$ ipython --no-banner

In [1]: import numpy as np

In [2]: from numpy import linalg as LA

In [3]: np.set_printoptions(suppress=True, linewidth=100)

In [4]: def tidy(a):
   ...:     return np.round(a, 2) + 0
   ...: 

In [5]: W0 = np.loadtxt("mat.csv", delimiter=",")

In [6]: print(W0)
[[  2.67   0.     2.66   6.7    1.35   4.03  -0.01   6.69   5.32]
 [  1.65  -0.02   1.65   4.1    0.79   2.45   0.     4.1    3.3 ]
 [ -1.06   0.01  -1.08  -2.67  -0.52  -1.67   0.01  -2.71  -2.11]
 [  1.16  -0.02   1.2    2.94   0.57   1.77   0.04   2.95   2.35]
 [  0.23  -0.01   0.27   0.59   0.11   0.36  -0.03   0.59   0.5 ]
 [ -1.7    0.01  -1.71  -4.21  -0.85  -2.5    0.    -4.2   -3.35]
 [ -0.99   0.01  -1.    -2.5   -0.49  -1.53   0.01  -2.48  -2.  ]
 [ -1.21   0.    -1.22  -3.1   -0.65  -1.87   0.01  -3.08  -2.51]
 [  3.06   0.02   3.06   7.58   1.52   4.6   -0.03   7.68   6.11]
 [  0.68  -0.03   0.66   1.69   0.32   0.98  -0.01   1.7    1.35]
 [  0.54   0.02   0.54   1.41   0.31   0.85   0.01   1.39   1.13]
 [  2.06  -0.04   2.12   5.21   1.04   3.14  -0.03   5.16   4.17]
 [ -2.44  -0.01  -2.45  -6.1   -1.21  -3.61   0.    -6.08  -4.89]
 [ -0.28   0.02  -0.28  -0.64  -0.12  -0.39   0.    -0.58  -0.49]
 [  2.25  -0.02   2.29   5.74   1.16   3.48   0.02   5.75   4.6 ]
 [  2.47   0.02   2.5    6.16   1.27   3.73  -0.01   6.17   4.99]
 [ -3.39   0.02  -3.37  -8.44  -1.66  -5.04   0.01  -8.4   -6.75]
 [ -3.17   0.04  -3.12  -7.86  -1.55  -4.73   0.01  -7.82  -6.26]
 [  1.3   -0.02   1.3    3.18   0.65   1.92  -0.01   3.2    2.56]
 [  2.37   0.02   2.4    5.92   1.14   3.54   0.     5.92   4.73]
 [  1.05   0.     1.06   2.66   0.53   1.61   0.     2.7    2.18]
 [  0.24  -0.04   0.24   0.66   0.11   0.36   0.     0.68   0.53]
 [ -2.48   0.01  -2.44  -6.17  -1.23  -3.66   0.    -6.17  -4.92]
 [ -1.3    0.    -1.3   -3.24  -0.64  -1.99  -0.02  -3.24  -2.62]
 [  0.01   0.05   0.04   0.05   0.01   0.06  -0.03   0.06   0.05]
 [  3.5   -0.01   3.46   8.63   1.69   5.17   0.     8.68   6.96]
 [ -4.46   0.02  -4.46 -11.18  -2.26  -6.71  -0.03 -11.17  -8.93]
 [  1.11   0.     1.13   2.8    0.56   1.68  -0.01   2.8    2.25]
 [ -2.12   0.    -2.14  -5.28  -1.05  -3.17   0.    -5.29  -4.25]
 [ -0.77  -0.03  -0.73  -1.91  -0.37  -1.11  -0.01  -1.86  -1.5 ]
 [  1.16  -0.01   1.18   2.9    0.59   1.74  -0.01   2.85   2.29]
 [ -0.2    0.    -0.21  -0.48  -0.08  -0.28  -0.02  -0.5   -0.36]
 [ -0.16   0.    -0.16  -0.42  -0.08  -0.26   0.01  -0.42  -0.36]
 [ -1.42   0.02  -1.44  -3.63  -0.74  -2.19   0.01  -3.61  -2.93]
 [  1.78   0.01   1.75   4.37   0.85   2.67  -0.02   4.32   3.5 ]
 [  2.08  -0.01   2.1    5.19   1.05   3.17  -0.02   5.21   4.17]
 [  1.04   0.02   1.05   2.63   0.53   1.58   0.     2.58   2.08]]

In [7]: Xc = (W0 - W0.mean(axis=0)) / W0.std(axis=0)

In [8]: print(np.argwhere(np.abs(Xc) > 2))
[[ 3  6]
 [11  1]
 [21  1]
 [24  1]
 [26  0]
 [26  2]
 [26  3]
 [26  4]
 [26  5]
 [26  7]
 [26  8]]

In [9]: b = LA.lstsq(np.delete(Xc, 1, axis=1), Xc[:, 1])[0]

In [10]: print(tidy(b))
[ 18.71  -0.69 -50.84  11.42   6.5   -0.01   2.51  12.09]

In [11]: print(tidy(1 - np.var(Xc[:, 1] - np.delete(Xc, 1, axis=1) @ b)))
0.17
